$ ipython --no-banner

In [1]: import numpy as np

In [2]: from numpy import linalg as LA

In [3]: np.set_printoptions(precision=1, suppress=True, linewidth=160, sign=" ")

In [4]: X = np.load("test6.npy")

In [5]: X
Out[5]: 
array([[  2,   3,   4,   5,   6,   7,   8],
       [  9,  10,  11,  12,  13,  14,  15],
       [ 16,  17,  18,  19,  20,  21,  22],
       [ 23,  24,  25,  26,  27,  28,  29],
       [ 30,  31,  32,  33,  34,  35,  36],
       [ 37,  38,  39,  40,  41,  42,  43],
       [ 44,  45,  46,  47,  48,  49,  50]])

In [6]: rng = np.random.default_rng(67160)

In [7]: idx = rng.permutation(7)

In [8]: idx
Out[8]: array([ 0,  5,  3,  6,  1,  4,  2])

In [9]: A2 = X[idx][:, idx]

In [10]: np.allclose(A2, X)
Out[10]: False

In [11]: np.diag(A2)
Out[11]: array([  2,  42,  26,  50,  10,  34,  18])

In [12]: A2
Out[12]: 
array([[  2,   7,   5,   8,   3,   6,   4],
       [ 37,  42,  40,  43,  38,  41,  39],
       [ 23,  28,  26,  29,  24,  27,  25],
       [ 44,  49,  47,  50,  45,  48,  46],
       [  9,  14,  12,  15,  10,  13,  11],
       [ 30,  35,  33,  36,  31,  34,  32],
       [ 16,  21,  19,  22,  17,  20,  18]])

In [13]: np.trace(A2)
Out[13]: np.int64(182)

In [14]: mat = np.maximum(np.array([[1],
    ...:     [4],
    ...:     [9],
    ...:     [7],
    ...:     [4],
    ...:     [7],
    ...:     [8],
    ...:     [7],
    ...:     [9],
    ...:     [7],
    ...:     [1],
    ...:     [2],
    ...:     [3],
    ...:     [2],
    ...:     [9],
    ...:     [2],
    ...:     [4],
    ...:     [4],
    ...:     [2],
    ...:     [0],
    ...:     [9],
    ...:     [1],
    ...:     [0],
    ...:     [6],
    ...:     [7],
    ...:     [8]]) @ np.array([[3, 3, -2, 1]]) + np.array([4, 9, 6, 1]), 0)

In [15]: mat
Out[15]: 
array([[  7,  12,   4,   2],
       [ 16,  21,   0,   5],
       [ 31,  36,   0,  10],
       [ 25,  30,   0,   8],
       [ 16,  21,   0,   5],
       [ 25,  30,   0,   8],
       [ 28,  33,   0,   9],
       [ 25,  30,   0,   8],
       [ 31,  36,   0,  10],
       [ 25,  30,   0,   8],
       [  7,  12,   4,   2],
       [ 10,  15,   2,   3],
       [ 13,  18,   0,   4],
       [ 10,  15,   2,   3],
       [ 31,  36,   0,  10],
       [ 10,  15,   2,   3],
       [ 16,  21,   0,   5],
       [ 16,  21,   0,   5],
       [ 10,  15,   2,   3],
       [  4,   9,   6,   1],
       [ 31,  36,   0,  10],
       [  7,  12,   4,   2],
       [  4,   9,   6,   1],
       [ 22,  27,   0,   7],
       [ 25,  30,   0,   8],
       [ 28,  33,   0,   9]])

In [16]: blk = np.stack([mat, -3 * mat, mat[::-1]])

In [17]: LA.matrix_rank(blk.reshape(3, -1))
Out[17]: np.int64(2)

In [18]: np.einsum("bij,cij->bc", blk, blk)
Out[18]: 
array([[ 28199, -84597,  22322],
       [-84597, 253791, -66966],
       [ 22322, -66966,  28199]])

In [19]: LA.norm(blk, axis=(1, 2))
Out[19]: array([ 167.9,  503.8,  167.9])

In [20]: LA.matrix_rank(blk)
Out[20]: array([ 3,  3,  3])

In [21]: blk.shape
Out[21]: (3, 26, 4)

In [22]: blk.sum(axis=0)
Out[22]: 
array([[ 14,   9,  -8,   5],
       [ -7, -12,   0,  -2],
       [-40, -45,   0, -13],
       [-46, -51,   6, -15],
       [-25, -30,   4,  -8],
       [-19, -24,   0,  -6],
       [-52, -57,   6, -17],
       [-40, -45,   2, -13],
       [-46, -51,   0, -15],
       [-34, -39,   0, -11],
       [ -4,  -9,  -6,  -1],
       [ 11,   6,  -4,   4],
       [-16, -21,   2,  -5],
       [ -7, -12,  -4,  -2],
       [-52, -57,   2, -17],
       [-13, -18,   0,  -4],
       [ -7, -12,   0,  -2],
       [ -1,  -6,   0,   0],
       [  5,   0,  -4,   2],
       [ 20,  15, -12,   7],
       [-37, -42,   0, -12],
       [  2,  -3,  -8,   1],
       [ 17,  12, -12,   6],
       [-13, -18,   0,  -4],
       [-34, -39,   0, -11],
       [-49, -54,   4, -16]])

In [23]: A2 = np.array([[-1, 2, 2, 0, 2],
    ...:     [-1, 1, 0, -2, 0],
    ...:     [1, -1, 2, -1, -2],
    ...:     [2, 1, 0, 2, -1],
    ...:     [-2, 2, 1, 2, -1]])

In [24]: M = A2 + A2.T

In [25]: M
Out[25]: 
array([[-2,  1,  3,  2,  0],
       [ 1,  2, -1, -1,  2],
       [ 3, -1,  4, -1, -1],
       [ 2, -1, -1,  4,  1],
       [ 0,  2, -1,  1, -2]])

In [26]: evals, vecs = LA.eig(M)

In [27]: evals
Out[27]: array([-4.4, -2.9,  2.8,  5.6,  4.8])

In [28]: np.sort(LA.eigvals(M.T))
Out[28]: array([-4.4, -2.9,  2.8,  4.8,  5.6])

In [29]: np.sort(LA.eigvals(M @ M))
Out[29]: array([  8. ,   8.4,  18.9,  23.1,  31.5])

In [30]: np.sort(LA.eigvals(LA.inv(M)))
Out[30]: array([-0.3, -0.2,  0.2,  0.2,  0.4])

In [31]: np.round(M @ vecs[:, 0] - evals[0] * vecs[:, 0], 1) + 0
Out[31]: array([ 0.,  0.,  0.,  0.,  0.])

In [32]: round(float(np.prod(evals)), 1)
Out[32]: 964.0

In [33]: f, g = M[3], M[4]

In [34]: f @ g
Out[34]: np.int64(1)

In [35]: f @ f
Out[35]: np.int64(23)

In [36]: pr = (f @ g) / (f @ f) * f

In [37]: np.round(LA.norm(f + g) ** 2 + LA.norm(f - g) ** 2, 1)
Out[37]: np.float64(66.0)

In [38]: g - pr
Out[38]: array([-0.1,  2. , -1. ,  0.8, -2. ])

In [39]: LA.matrix_rank(np.outer(f, g))
Out[39]: np.int64(1)

In [40]: pr.round(1) + 0
Out[40]: array([ 0.1,  0. ,  0. ,  0.2,  0. ])

In [41]: evals, vecs = LA.eigh(M)

In [42]: x0 = np.array([-5, 4, 5, 4, 0])

In [43]: np.round(vecs * np.abs(evals) @ vecs.T, 1) + 0
Out[43]: 
array([[ 4.2, -0.7,  0.3,  0. ,  0.2],
       [-0.7,  3.2, -0.5, -0.1,  0. ],
       [ 0.3, -0.5,  5.2, -0.2, -0.6],
       [ 0. , -0.1, -0.2,  4.8,  0.1],
       [ 0.2,  0. , -0.6,  0.1,  3.1]])

In [44]: x0 @ M @ x0
Out[44]: np.int64(-236)

In [45]: np.round(LA.det(M.T), 1)
Out[45]: np.float64(964.0)

In [46]: np.poly(M)
Out[46]: array([   1.,   -6.,  -27.,  166.,  159., -964.])

In [47]: np.round(LA.det(2 * M), 1), round(float(LA.det(M)), 1)
Out[47]: (np.float64(30848.0), 964.0)

In [48]: np.einsum("ii->", M)
Out[48]: np.int64(6)

In [49]: np.kron(np.eye(2, dtype=int), M)
Out[49]: 
array([[-2,  1,  3,  2,  0,  0,  0,  0,  0,  0],
       [ 1,  2, -1, -1,  2,  0,  0,  0,  0,  0],
       [ 3, -1,  4, -1, -1,  0,  0,  0,  0,  0],
       [ 2, -1, -1,  4,  1,  0,  0,  0,  0,  0],
       [ 0,  2, -1,  1, -2,  0,  0,  0,  0,  0],
       [ 0,  0,  0,  0,  0, -2,  1,  3,  2,  0],
       [ 0,  0,  0,  0,  0,  1,  2, -1, -1,  2],
       [ 0,  0,  0,  0,  0,  3, -1,  4, -1, -1],
       [ 0,  0,  0,  0,  0,  2, -1, -1,  4,  1],
       [ 0,  0,  0,  0,  0,  0,  2, -1,  1, -2]])

In [50]: np.einsum("ij,ji->", M, M)
Out[50]: np.int64(90)

In [51]: evals, vecs = LA.eigh(M)

In [52]: LA.eigvalsh(M @ M)
Out[52]: array([  8. ,   8.4,  18.9,  23.1,  31.5])

In [53]: round(float(evals.sum()), 1), np.trace(M)
Out[53]: (6.0, np.int64(6))

In [54]: np.abs(vecs[:, -1]).round(6).argmax()
Out[54]: np.int64(2)

In [55]: np.round(vecs @ np.diag(evals) @ vecs.T, 1) + 0
Out[55]: 
array([[-2.,  1.,  3.,  2.,  0.],
       [ 1.,  2., -1., -1.,  2.],
       [ 3., -1.,  4., -1., -1.],
       [ 2., -1., -1.,  4.,  1.],
       [ 0.,  2., -1.,  1., -2.]])

In [56]: evals
Out[56]: array([-4.4, -2.9,  2.8,  4.8,  5.6])

In [57]: np.round(vecs.T @ vecs, 1) + 0
Out[57]: 
array([[ 1.,  0.,  0.,  0.,  0.],
       [ 0.,  1.,  0.,  0.,  0.],
       [ 0.,  0.,  1.,  0.,  0.],
       [ 0.,  0.,  0.,  1.,  0.],
       [ 0.,  0.,  0.,  0.,  1.]])

In [58]: LA.eigvalsh(M + -1 * np.eye(5))
Out[58]: array([-5.4, -3.9,  1.8,  3.8,  4.6])

In [59]: F = np.array([[3, 3, 3, 3, 3],
    ...:     [3, 6, 6, 6, 6],
    ...:     [3, 6, 9, 9, 9],
    ...:     [3, 6, 9, 12, 12],
    ...:     [3, 6, 9, 12, 15]])

In [60]: A2 = F + rng.integers(-2, 3, (5, 1)) @ rng.integers(-2, 3, (1, 5))

In [61]: A2
Out[61]: 
array([[  3,   3,   3,   3,   3],
       [  5,   6,  10,   2,   8],
       [  2,   6,   7,  11,   8],
       [  4,   6,  11,  10,  13],
       [  5,   6,  13,   8,  17]])

In [62]: np.round(LA.svd(A2 - F, compute_uv=False), 1) + 0
Out[62]: array([ 10.,   0.,   0.,   0.,   0.])

In [63]: np.abs(A2 - F).sum(axis=1)
Out[63]: array([  0,  12,   6,   6,  12])

In [64]: E = np.loadtxt("x.csv", delimiter=",")

In [65]: E
Out[65]: 
array([[-5.2,  0.3, -5.3],
       [-3.4, -0.1, -3.7],
       [-5.9,  1. , -4. ],
       [-5.9, -0.1, -5.5],
       [-5. , -2.1, -4.3],
       [-4.5, -0.6, -4.5],
       [-7. , -0.3, -5.4],
       [-5.7, -0.1, -5.2],
       [-3.6, -1. , -4.7],
       [-2.6, -0.8, -5.3],
       [-5.1, -1.3, -5.2],
       [-5. , -0.1, -4.6],
       [-4.4, -0.3, -4.6],
       [-4.9, -0.1, -6.2],
       [-5.1, -0.8, -5.6],
       [-4.9,  1.6, -3.6],
       [-5.2,  0.3, -7.3],
       [-4.5,  0.6, -3.5],
       [-6. , -0.7, -3.9],
       [-5. ,  0.2, -5.4],
       [-5.9,  1. , -3.8],
       [-5.3,  0.8, -4.9],
       [-4.5, -1.5, -6.2],
       [-4.2,  1. , -5.1],
       [-5.5, -0.5, -5. ],
       [-3.8, -0.6, -4.8],
       [-4.4,  1.2, -5.2],
       [-5.8, -1.2, -5. ],
       [-5.2,  0.3, -7.2],
       [-3.1, -0.5, -6.1],
       [-5.2, -0.3, -6.8],
       [-4.8,  0.2, -5.5]])

In [66]: A2 = E / LA.norm(E, axis=1, keepdims=True)

In [67]: gram = A2 @ A2.T

In [68]: np.round(np.degrees(np.arccos(np.clip(gram[30, 12], -1, 1))), 1)
Out[68]: np.float64(6.4)

In [69]: (gram - 2 * np.eye(32)).round(6).argmax(axis=1)
Out[69]: 
array([ 19,  12,  20,  11,  27,  14,   7,  11,  22,  29,  14,   7,   1,  30,   5,   2,  28,   2,   6,  31,   2,  17,   8,  26,  11,  30,  23,  10,  16,   9,
        13,  19])

In [70]: gram[30]
Out[70]: 
array([ 1. ,  1. ,  0.9,  1. ,  0.9,  1. ,  1. ,  1. ,  1. ,  1. ,  1. ,  1. ,  1. ,  1. ,  1. ,  0.9,  1. ,  1. ,  0.9,  1. ,  0.9,  1. ,  1. ,  1. ,  1. ,
        1. ,  1. ,  1. ,  1. ,  1. ,  1. ,  1. ])

In [71]: E @ E
ValueError: matmul: Input operand 1 has a mismatch in its core dimension 0, with gufunc signature (n?,k),(k,m?)->(n?,m?) (size 32 is different from 3)


In [72]: gram = E.T @ E

In [73]: LA.eigvalsh(gram)[::-1]
Out[73]: array([ 1629.6,    30.3,    18.9])

In [74]: LA.svd(E, compute_uv=False) ** 2
Out[74]: array([ 1629.6,    30.3,    18.9])

In [75]: np.allclose(gram, gram.T)
Out[75]: True

In [76]: cen = E - E.mean(axis=1)
ValueError: operands could not be broadcast together with shapes (32,3) (32,) 


In [77]: cen = E - E.mean(axis=0)

In [78]: left, sv, Vh = LA.svd(cen, full_matrices=False)

In [79]: np.round((sv ** 2).sum() ** 2 / (sv ** 4).sum(), 1)
Out[79]: np.float64(2.9)

In [80]: np.round(cen.mean(axis=0), 1) + 0
Out[80]: array([ 0.,  0.,  0.])

In [81]: np.searchsorted(np.cumsum(sv ** 2) / (sv ** 2).sum(), 0.9) + 1
Out[81]: np.int64(3)

In [82]: (np.sign(left[:, 0]) == np.sign(left[0, 0])).astype(int)
Out[82]: array([ 1,  1,  1,  0,  0,  1,  1,  1,  0,  0,  0,  1,  1,  0,  0,  1,  0,  1,  1,  0,  1,  1,  0,  1,  1,  0,  1,  0,  0,  0,  0,  0])

In [83]: np.abs(Vh[-1])
Out[83]: array([ 0.4,  0.9,  0.3])

In [84]: sv
Out[84]: array([ 5.6,  5.2,  4.3])

In [85]: A = np.array([[12, -8, -4, -4], [-8, 8, 10, 4], [-4, 10, 22, 5], [-4, 4, 5, 11]])

In [86]: blk = np.stack([A, -1 * A, A[::-1]])

In [87]: np.einsum("bij,cij->bc", blk, blk)
Out[87]: 
array([[ 1287, -1287,   416],
       [-1287,  1287,  -416],
       [  416,  -416,  1287]])

In [88]: (blk @ A.T).shape
Out[88]: (3, 4, 4)

In [89]: blk.shape
Out[89]: (3, 4, 4)

In [90]: blk.sum(axis=0)
Out[90]: 
array([[-4,  4,  5, 11],
       [-4, 10, 22,  5],
       [-8,  8, 10,  4],
       [12, -8, -4, -4]])

In [91]: LA.norm(blk, axis=(1, 2))
Out[91]: array([ 35.9,  35.9,  35.9])

In [92]: x0 = np.ones(4)

In [93]: for _ in range(3):
    ...:     x0 = A @ x0
    ...:     x0 /= LA.norm(x0)
    ...:     print(round(x0 @ A @ x0, 1))
    ...: 
30.4
32.5
32.7

In [94]: x0
Out[94]: array([-0.4,  0.5,  0.7,  0.3])

In [95]: round(float(LA.eigvalsh(A)[-1]), 1)
Out[95]: 32.8

In [96]: feats = np.load("m.npy")

In [97]: feats
Out[97]: 
array([[ 129,   92,  105],
       [  92,  183,   38],
       [ 105,   38,  268]])

In [98]: x0 = np.array([3, -1, -3])

In [99]: y = feats @ x0

In [100]: y
Out[100]: array([ -20,  -21, -527])

In [101]: LA.solve(feats, 2 * y)
Out[101]: array([ 6., -2., -6.])

In [102]: LA.solve(feats, y + feats[:, 0])
Out[102]: array([ 4., -1., -3.])

In [103]: q, r_ = LA.qr(feats)

In [104]: r_
Out[104]: 
array([[-190.1, -172. , -237.7],
       [   0. , -117.5,  119.9],
       [   0. ,    0. ,  115.9]])

In [105]: round(np.trace(q @ q.T), 1)
Out[105]: np.float64(3.0)

In [106]: np.allclose(r_.T @ r_, feats.T @ feats)
Out[106]: True

In [107]: cent = 5 * np.array([[0.5, 0.7, 1.2, -0.9], [-1.3, 1.1, 0.0, -1.5]])

In [108]: idx = rng.integers(0, 2, 19)

In [109]: m1 = cent[idx] + rng.normal(size=(19, 4))

In [110]: m1
Out[110]: 
array([[ 1.8,  2.3,  6.7, -4.8],
       [-5.4,  5.5,  1. , -6.3],
       [-8.1,  4. , -0.1, -9.8],
       [ 2.8,  4.8,  6.5, -4.3],
       [ 3.2,  3.7,  7.8, -3.9],
       [ 2.8,  2.3,  6.6, -4.6],
       [ 1.8,  3.4,  6. , -3.2],
       [-6.6,  6. , -0.1, -7.4],
       [-6.6,  4.8,  0.3, -7.6],
       [-8.6,  5.8, -0.3, -6.1],
       [ 2.4,  5.7,  8.2, -3.1],
       [-6. ,  5.1,  0.8, -7.3],
       [ 3.7,  2.3,  6.1, -4.5],
       [ 2.6,  3.2,  4.9, -3.7],
       [-6.3,  5.8,  0.1, -7.6],
       [ 2.8,  3.6,  6.6, -7.3],
       [ 3.8,  4.9,  7.2, -3. ],
       [ 1.3,  1.8,  5.1, -3.8],
       [ 3. ,  2.3,  6.7, -3.7]])

In [111]: q, vecs = LA.qr(M[:, :4])[0], LA.qr(M[:, 4:])[0]

In [112]: sv = LA.svd(q.T @ vecs, compute_uv=False)

In [113]: sv
Out[113]: array([ 0.3])

In [114]: np.degrees(np.arccos(sv.clip(0, 1)))
Out[114]: array([ 71.1])

In [115]: (sv > 0.9).sum()
Out[115]: np.int64(0)

In [116]: left, sv = LA.svd(m1)
ValueError: too many values to unpack (expected 2)


In [117]: left, sv, Vh = LA.svd(m1, full_matrices=False)

In [118]: (sv > 1e-8).sum()
Out[118]: np.int64(4)

In [119]: np.allclose(left * sv @ Vh, m1)
Out[119]: True

In [120]: dist = LA.norm(m1[:, None] - m1[None], axis=-1)

In [121]: LA.norm(m1, axis=1)
Out[121]: array([  8.7,  10. ,  13.3,   9.6,  10. ,   8.8,   7.8,  11.5,  11.1,  12.1,  10.7,  10.8,   8.7,   7.5,  11.5,  10.8,   9.9,   6.7,   8.5])

In [122]: np.flatnonzero(dist[14] < dist.mean() / 2)
Out[122]: array([  1,   2,   7,   8,   9,  11,  14])

In [123]: np.unravel_index(dist.round(6).argmax(), dist.shape)
Out[123]: (np.int64(2), np.int64(16))

In [124]: dist[:5, :5]
Out[124]: 
array([[  0. ,   9.8,  13.2,   2.8,   2.4],
       [  9.8,   0. ,   4.8,  10.1,  11.3],
       [ 13.2,   4.8,   0. ,  13.9,  15. ],
       [  2.8,  10.1,  13.9,   0. ,   1.8],
       [  2.4,  11.3,  15. ,   1.8,   0. ]])

In [125]: dist.mean(axis=1).argmax()
Out[125]: np.int64(2)
